$ python3 -q
>>> import numpy as np
>>> from numpy import linalg as LA
>>> np.set_printoptions(suppress=True, linewidth=100)
>>> rd = lambda a: np.round(a, 2) + 0
>>> J = np.load("out6.npy")
>>> J
array([[ -8,  -1,   4,   4],
       [ -8,  -1,   4,   4],
       [  0,   0,   0,   0],
       [  0,   0,   0,   0],
       [-16,  -2,   8,   8],
       [-16,  -2,   8,   8],
       [-16,  -2,   8,   8],
       [  0,   0,   0,   0],
       [-16,  -2,   8,   8],
       [  0,   0,   0,   0]])
>>> np.argsort(-LA.norm(J, axis=0).round(6), kind="stable")[:3]
array([0, 2, 3])
>>> LA.cond(J) > 100
np.True_
>>> LA.matrix_rank(J, rtol=0.1)
np.int64(1)
>>> [round(float(x), 2) for x in LA.svd(J, compute_uv=False)[:3]]
[41.79, 0.0, 0.0]
>>> left, sig, Vt = LA.svd(J)
>>> vecs = Vt[:(sig > 1e-8).sum()]
>>> rng = np.random.default_rng(41229)
>>> x0 = J[8] + -1 * J[3] + rng.integers(2) * np.eye(4)[1]
>>> x0
array([-16.,  -2.,   8.,   8.])
>>> rd(vecs.T @ vecs)
array([[ 0.66,  0.08, -0.33, -0.33],
       [ 0.08,  0.01, -0.04, -0.04],
       [-0.33, -0.04,  0.16,  0.16],
       [-0.33, -0.04,  0.16,  0.16]])
>>> rd(LA.norm(x0 - vecs.T @ vecs @ x0))
np.float64(0.0)
>>> dist = LA.norm(J[:, None] - J[None], axis=-1)
>>> rd(LA.norm(J, axis=1))
array([ 9.85,  9.85,  0.  ,  0.  , 19.7 , 19.7 , 19.7 ,  0.  , 19.7 ,  0.  ])
>>> rd(dist[:5, :5])
array([[ 0.  ,  0.  ,  9.85,  9.85,  9.85],
       [ 0.  ,  0.  ,  9.85,  9.85,  9.85],
       [ 9.85,  9.85,  0.  ,  0.  , 19.7 ],
       [ 9.85,  9.85,  0.  ,  0.  , 19.7 ],
       [ 9.85,  9.85, 19.7 , 19.7 ,  0.  ]])
>>> LA.matrix_rank(dist ** 2)
np.int64(3)
>>> np.unravel_index(dist.round(6).argmax(), dist.shape)
(np.int64(2), np.int64(4))
>>> rd(LA.norm(J - J.mean(axis=0), axis=1))
array([0.  , 0.  , 9.85, 9.85, 9.85, 9.85, 9.85, 9.85, 9.85, 9.85])
>>> LA.lstsq(J[:-1].T, J[-1])[2]
np.int32(1)
>>> np.allclose(J[:-1].T @ LA.lstsq(J[:-1].T, J[-1])[0], J[-1])
True
>>> np.abs(np.diag(LA.qr(J)[1])) > 1e-9
array([ True, False, False, False])
>>> M2 = J + rng.integers(-2, 3, (10, 1)) @ rng.integers(-2, 3, (1, 4))
>>> M2
array([[ -7,  -2,   4,   2],
       [ -6,  -3,   4,   0],
       [ -2,   2,   0,   4],
       [  2,  -2,   0,  -4],
       [-17,  -1,   8,  10],
       [-17,  -1,   8,  10],
       [-16,  -2,   8,   8],
       [  0,   0,   0,   0],
       [-14,  -4,   8,   4],
       [  1,  -1,   0,  -2]])
>>> LA.matrix_rank(M2 - J, tol=1e-8)
np.int64(1)
>>> rd(LA.svd(M2 - J, compute_uv=False))
array([10.95,  0.  ,  0.  ,  0.  ])
>>> np.abs(M2 - J).sum(axis=1)
array([4, 8, 8, 8, 4, 4, 0, 0, 8, 4])
>>> M2 = np.array([[2, -2, -1], [-2, 2, 3], [1, 0, -3]])
>>> C = np.array([[-4, 5], [4, 3]])
>>> mat = np.block([[M2, np.zeros((3, 2))], [np.zeros((2, 3)), C]])
>>> mat
array([[ 2., -2., -1.,  0.,  0.],
       [-2.,  2.,  3.,  0.,  0.],
       [ 1.,  0., -3.,  0.,  0.],
       [ 0.,  0.,  0., -4.,  5.],
       [ 0.,  0.,  0.,  4.,  3.]])
>>> # splits into 2 blocks
>>> evals, vecs = LA.eig(mat)
>>> rd(np.sort(LA.eigvals(mat @ mat)))
array([ 0.13,  9.27, 13.6 , 26.82, 38.18])
>>> rd(mat @ vecs[:, 0] - evals[0] * vecs[:, 0])
array([0., 0., 0., 0., 0.])
>>> rd(np.sort(LA.eigvals(mat.T)))
array([-6.18, -3.04,  0.36,  3.69,  5.18])
>>> r = LA.matrix_rank(J)
>>> r
np.int64(1)
>>> ns = LA.svd(J)[2][r:].T
>>> [int(LA.matrix_rank(J[:i])) for i in range(1, len(J) + 1)]
[1, 1, 1, 1, 1, 1, 1, 1, 1, 1]
>>> [int(LA.matrix_rank(J[:, :j + 1])) for j in range(4)]
[1, 1, 1, 1]
>>> [int(LA.matrix_rank(np.delete(J, i, axis=0))) for i in range(10)]
[1, 1, 1, 1, 1, 1, 1, 1, 1, 1]
>>> np.allclose(mat, mat.T)
False
>>> rd(np.sort(np.abs(LA.eigvals(mat))))
array([0.36, 3.04, 3.69, 5.18, 6.18])
>>> mat @ mat
array([[ 7., -8., -5.,  0.,  0.],
       [-5.,  8., -1.,  0.,  0.],
       [-1., -2.,  8.,  0.,  0.],
       [ 0.,  0.,  0., 36., -5.],
       [ 0.,  0.,  0., -4., 29.]])
>>> np.allclose(mat @ mat.T, mat.T @ mat)
False
>>> (mat - mat.T) / 2
array([[ 0. ,  0. , -1. ,  0. ,  0. ],
       [ 0. ,  0. ,  1.5,  0. ,  0. ],
       [ 1. , -1.5,  0. ,  0. ,  0. ],
       [ 0. ,  0. ,  0. ,  0. ,  0.5],
       [ 0. ,  0. ,  0. , -0.5,  0. ]])
>>> np.trace(mat)
np.float64(0.0)
>>> t3 = np.stack([mat, -2 * mat, mat[::-1]])
>>> t3.shape
(3, 5, 5)
>>> (t3 @ mat.T).shape
(3, 5, 5)
>>> E = np.array([[1, 0, 0, 0], [2, 1, 0, 0], [1, 3, 1, 0], [0, 1, 0, 1]])
>>> E
array([[1, 0, 0, 0],
       [2, 1, 0, 0],
       [1, 3, 1, 0],
       [0, 1, 0, 1]])
>>> # triangular: eigenvalues sit on the diagonal
>>> lab = J[:, 1] > np.median(J[:, 1])
>>> r0 = J[lab].mean(axis=0) - J[~lab].mean(axis=0)
>>> (((J - J.mean(axis=0)) @ r0 > 0) == lab).mean()
np.float64(1.0)
>>> np.argsort(-np.abs(r0).round(6), kind="stable")
array([0, 2, 3, 1])
>>> rd(r0)
array([13.33,  1.67, -6.67, -6.67])
>>> r0 = np.array([1, -1, 0, -2])
>>> M2 = E + np.outer(r0, np.eye(4)[3])
>>> LA.matrix_rank(M2 - E)
np.int64(1)
>>> M2
array([[ 1.,  0.,  0.,  1.],
       [ 2.,  1.,  0., -1.],
       [ 1.,  3.,  1.,  0.],
       [ 0.,  1.,  0., -1.]])
>>> r0 = np.array([-4, -6])
>>> np.convolve(E[2], r0)
array([ -4, -18, -22,  -6,   0])
>>> np.correlate(E[2], E[1], "full")
array([0, 0, 1, 5, 7, 2, 0])
>>> np.array([np.convolve(row, r0, "same") for row in E])
array([[ -4,  -6,   0,   0],
       [ -8, -16,  -6,   0],
       [ -4, -18, -22,  -6],
       [  0,  -4,  -6,  -4]])
>>> M2 = E + rng.integers(-2, 3, (4, 3)) @ rng.integers(-2, 3, (3, 4))
>>> M2
array([[-3,  2, -2,  0],
       [ 4,  0, -2,  2],
       [ 3,  3,  8, -4],
       [-8,  3,  2, -3]])
>>> np.abs(M2 - E).sum(axis=1)
array([ 8,  7, 13, 16])
>>> M2 - E
array([[-4,  2, -2,  0],
       [ 2, -1, -2,  2],
       [ 2,  0,  7, -4],
       [-8,  2,  2, -4]])
>>> LA.matrix_rank(M2 - E, tol=1e-8)
np.int64(3)
>>> lab = rng.integers(0, 3, 9)
>>> m1 = np.array([[6, 4, 6, 1, 2, 2, 6, 1, 4],
...     [1, 6, 7, 6, 6, 2, 9, 8, 5],
...     [1, 9, 5, 4, 6, 4, 3, 2, 8],
...     [1, 5, 4, 8, 2, 2, 4, 2, 2],
...     [8, 8, 6, 3, 8, 5, 5, 7, 4],
...     [5, 5, 5, 8, 8, 0, 9, 9, 5],
...     [7, 0, 9, 8, 4, 7, 9, 9, 7],
...     [4, 7, 7, 3, 8, 9, 6, 7, 6],
...     [1, 5, 2, 8, 2, 3, 1, 0, 8]]) * (lab[:, None] == lab)
>>> m1
array([[6, 0, 0, 0, 0, 0, 6, 0, 0],
       [0, 6, 0, 0, 6, 2, 0, 0, 0],
       [0, 0, 5, 4, 0, 0, 0, 2, 8],
       [0, 0, 4, 8, 0, 0, 0, 2, 2],
       [0, 8, 0, 0, 8, 5, 0, 0, 0],
       [0, 5, 0, 0, 8, 0, 0, 0, 0],
       [7, 0, 0, 0, 0, 0, 9, 0, 0],
       [0, 0, 7, 3, 0, 0, 0, 7, 6],
       [0, 0, 2, 8, 0, 0, 0, 0, 8]])
>>> np.allclose(m1 @ m1.T, m1.T @ m1)
False
>>> LA.matrix_power(m1, 3)
array([[1098,    0,    0,    0,    0,    0, 1278,    0,    0],
       [   0, 1574,    0,    0, 1700,  688,    0,    0,    0],
       [   0,    0, 1315, 2348,    0,    0,    0,  610, 1996],
       [   0,    0, 1176, 1818,    0,    0,    0,  610, 1600],
       [   0, 2318,    0,    0, 2486, 1034,    0,    0,    0],
       [   0, 1566,    0,    0, 1716,  658,    0,    0,    0],
       [1491,    0,    0,    0,    0,    0, 1737,    0,    0],
       [   0,    0, 1811, 2823,    0,    0,    0,  941, 2736],
       [   0,    0, 1166, 2148,    0,    0,    0,  528, 1624]])
>>> rd(np.sort(np.abs(LA.eigvals(m1))))
array([ 0.71,  0.85,  1.7 ,  3.53,  5.39,  5.39, 14.15, 16.82, 18.01])
>>> LA.determinant(m1)
Traceback (most recent call last):
  File "<python-input-82>", line 1, in <module>
    LA.determinant(m1)
    ^^^^^^^^^^^^^^
AttributeError: module 'numpy.linalg' has no attribute 'determinant'
>>> rd(LA.det(m1))
np.float64(-447552.0)
>>> (LA.matrix_power((m1 != 0) + (m1.T != 0) + np.eye(9), 9) > 0).astype(int)
array([[1, 0, 0, 0, 0, 0, 1, 0, 0],
       [0, 1, 0, 0, 1, 1, 0, 0, 0],
       [0, 0, 1, 1, 0, 0, 0, 1, 1],
       [0, 0, 1, 1, 0, 0, 0, 1, 1],
       [0, 1, 0, 0, 1, 1, 0, 0, 0],
       [0, 1, 0, 0, 1, 1, 0, 0, 0],
       [1, 0, 0, 0, 0, 0, 1, 0, 0],
       [0, 0, 1, 1, 0, 0, 0, 1, 1],
       [0, 0, 1, 1, 0, 0, 0, 1, 1]])
>>> rd(np.sort(LA.eigvals(m1).real))
array([-3.53,  0.71,  0.85,  1.7 ,  4.14,  4.14, 14.15, 16.82, 18.01])
>>> np.flatnonzero(LA.matrix_power((m1 != 0) + (m1.T != 0) + np.eye(9), 9)[7])
array([2, 3, 7, 8])
>>> rd(LA.norm(m1[4], 1)), rd(LA.norm(m1[4], np.inf))
(np.float64(21.0), np.float64(8.0))
>>> rd(LA.norm(m1, 2))
np.float64(19.78)
>>> M2 = np.array([[-4, 3, -2],
...     [-2, -3, -2],
...     [4, 0, -3],
...     [4, 4, 0],
...     [-3, 2, -4],
...     [0, -1, -4],
...     [-2, -4, -3],
...     [2, -3, -2],
...     [-5, 1, -4]])
>>> m1 @ M2
array([[-36,  -6, -30],
       [-30,  -8, -44],
       [  0,  18, -51],
       [ 42,  28, -24],
       [-40, -13, -68],
       [-34,   1, -42],
       [-46, -15, -41],
       [ 24,  -3, -59],
       [  0,  40, -38]])
>>> LA.matrix_rank(np.vstack([m1, M2.T]))
np.int64(9)
>>> np.einsum("ij,ij->i", m1, m1)
array([ 72,  76, 109,  88, 153,  89, 130, 143, 132])
>>> sig = 20 * 0.7 ** np.arange(9)
>>> W0 = rng.normal(size=(44, 9)) * rng.permutation(sig)
>>> rd(W0)
array([[ -4.87,   1.01,   1.61,  -1.21,   9.9 ,   1.57,  -5.75,  -0.91,   4.5 ],
       [  4.62,   1.52,  -1.2 ,  30.45,  -5.85,  -0.09,   3.46,   0.98,   8.11],
       [  2.14,  -1.59,   1.96,   5.61,  35.96,  -3.42,  19.66,   2.68,   9.94],
       [ -1.1 ,   0.41,   1.91,  14.95,  19.16,  -1.15,  -8.05,  -1.83,   0.34],
       [ -1.84, -11.68,  -0.83,   0.14,  -1.04,  -0.21, -24.43,   1.63, -13.53],
       [  1.64,   1.28,   0.02,  -0.93,  19.4 ,   0.14,  -7.65,  -1.34,  -7.73],
       [ -0.06,   8.03,  -0.25,  29.66, -39.82,   2.12,   5.4 ,   0.43,   2.67],
       [  1.6 ,  -1.69,  -0.12, -19.96,   2.08,  -2.81,   2.45,  -0.34,  -9.07],
       [ -3.19,   3.28,  -2.82,  -0.07, -16.16,   0.04,   0.97,  -1.83,  -1.69],
       [ -0.49,   6.57,  -0.75,  -1.72,   5.6 ,   2.83,  14.72,   0.17,   3.95],
       [ -2.37,  -4.32,   0.87,  -9.46,  -8.56,   1.31,   3.75,   0.33,   3.64],
       [ -3.23,   5.99,  -1.52,   3.49,   1.58,  -1.06,   3.56,   0.7 ,  -2.49],
       [ -1.  ,  -9.41,  -2.  , -12.05,   4.69,  -1.94,  10.31,  -2.42,  -1.19],
       [  0.93,   5.2 ,   1.35,  31.48, -12.23,   0.3 ,   2.28,  -2.27,  -1.75],
       [ -1.95,  -2.81,   0.02,   9.79,   0.96,  -0.79,  -0.45,   2.35,   3.12],
       [  1.7 ,   7.22,   0.1 ,  -4.45,   1.84,   0.22,  13.08,  -0.39,  -9.5 ],
       [  3.36,  -6.15,  -0.74,  24.8 ,   1.07,  -1.14, -13.9 ,   2.73,  -0.93],
       [  3.8 ,  -3.01,  -1.6 , -39.34, -12.75,  -0.13,   6.84,   5.15,  -1.51],
       [  1.19,  -0.71,  -0.4 , -35.41,  -5.04,   1.54,  -4.79,   3.85,  -2.76],
       [  3.11,   3.34,  -2.01,  40.46,  -1.59,   1.33,  10.9 ,  -1.51,  -7.12],
       [ -0.49,  -4.32,  -1.08,  -1.21,  24.17,  -1.7 ,   5.08,   4.78,  -1.24],
       [  3.57,  -1.29,   0.3 ,  18.59,  -6.56,  -2.13, -22.92,   2.63,  -5.55],
       [  2.99,   3.14,   1.71,   9.7 ,  10.22,   1.26,  -6.11,   0.09,  -1.85],
       [  4.54,   1.32,  -0.15,   4.5 ,  31.69,   1.47, -13.22,   1.38,  -3.6 ],
       [ -5.3 ,   5.09,  -0.78,   3.29,   9.41,  -1.83,   7.85,   1.3 ,   5.61],
       [  3.14,   5.56,  -0.5 , -17.91,  15.61,  -1.3 ,   6.71,   1.24,   8.86],
       [ -1.2 ,  -2.29,   0.39, -15.75,   5.34,  -3.46,   3.2 ,  -2.43,   1.8 ],
       [  3.72,   3.76,   0.23,   4.37, -20.28,   0.95,   4.76,   3.43,  13.41],
       [  1.38,  -0.6 ,   0.3 ,  -5.96,  13.27,   4.02,  -4.27,   1.06,   3.83],
       [  3.22,   2.77,  -0.98,  17.15, -14.63,   0.58,   2.87,  -0.6 , -10.7 ],
       [ -8.45,  -0.65,   1.7 ,  22.14,  -2.32,   1.71,   2.96,  -7.31,  -4.64],
       [  1.06,   2.73,   0.27,  -0.41,  -0.21,   0.58,  -4.15,  -0.29, -10.62],
       [  3.25,  -9.55,   1.22,  16.62,  10.44,   0.11,  11.07,  -0.86,  -6.45],
       [ -0.6 ,  -5.36,   1.22,  36.95,  -1.45,  -1.53,  -1.34,   0.65,   1.62],
       [ -1.36,  -1.63,  -0.34,  -2.15,  12.83,  -0.67,  24.36,   2.74,  -1.28],
       [ -1.65,   1.6 ,  -0.27,  -0.94, -11.49,  -0.74,  12.63,  -2.99,   6.15],
       [ -1.63,   0.36,   0.73, -18.24, -23.23,   2.25,   0.91,   4.48,  -6.76],
       [ -0.02,  -0.57,  -0.7 ,  31.55,  13.11,  -0.72,  -3.19,  -0.76,   1.47],
       [ -2.25, -15.21,  -0.39,  17.19,  -6.97,   0.53,   4.57,  -0.57,  -1.79],
       [ -0.88,  -1.99,   1.43, -10.47,   0.44,   1.57,   6.68,  -0.67,   4.26],
       [  2.7 ,   3.85,   0.61,  10.05,  -4.81,   2.35, -16.01,   0.6 ,   1.89],
       [ -1.16,  -0.03,  -2.33,   5.8 ,   2.64,  -1.04,  19.08,  -0.4 ,   4.68],
       [  2.75,  -5.35,   0.01,  -4.54,   3.13,   1.88,  -5.23,   1.21,  -4.91],
       [ -1.  ,   2.44,  -0.55,   7.79,  15.77,  -1.27,  19.58,  -4.62,   2.21]])
>>> C = W0[[31, 20]].astype(float)
>>> for _ in range(5):
...     lab = LA.norm(W0[:, None] - C, axis=-1).argmin(axis=1)
...     C = np.array([W0[lab == j].mean(axis=0) for j in range(2)])
... 
>>> lab
array([1, 0, 1, 1, 0, 1, 0, 1, 0, 1, 1, 1, 1, 0, 0, 1, 0, 1, 1, 0, 1, 0, 1, 1, 1, 1, 1, 0, 1, 0, 0,
       1, 1, 0, 1, 0, 1, 0, 0, 1, 0, 1, 1, 1])
>>> rd(C)
array([[ 0.31, -0.61, -0.28, 19.05, -7.65,  0.15, -1.85, -0.14, -0.54],
       [ 0.19, -0.13,  0.02, -4.79,  7.61, -0.04,  4.43,  0.54, -0.64]])
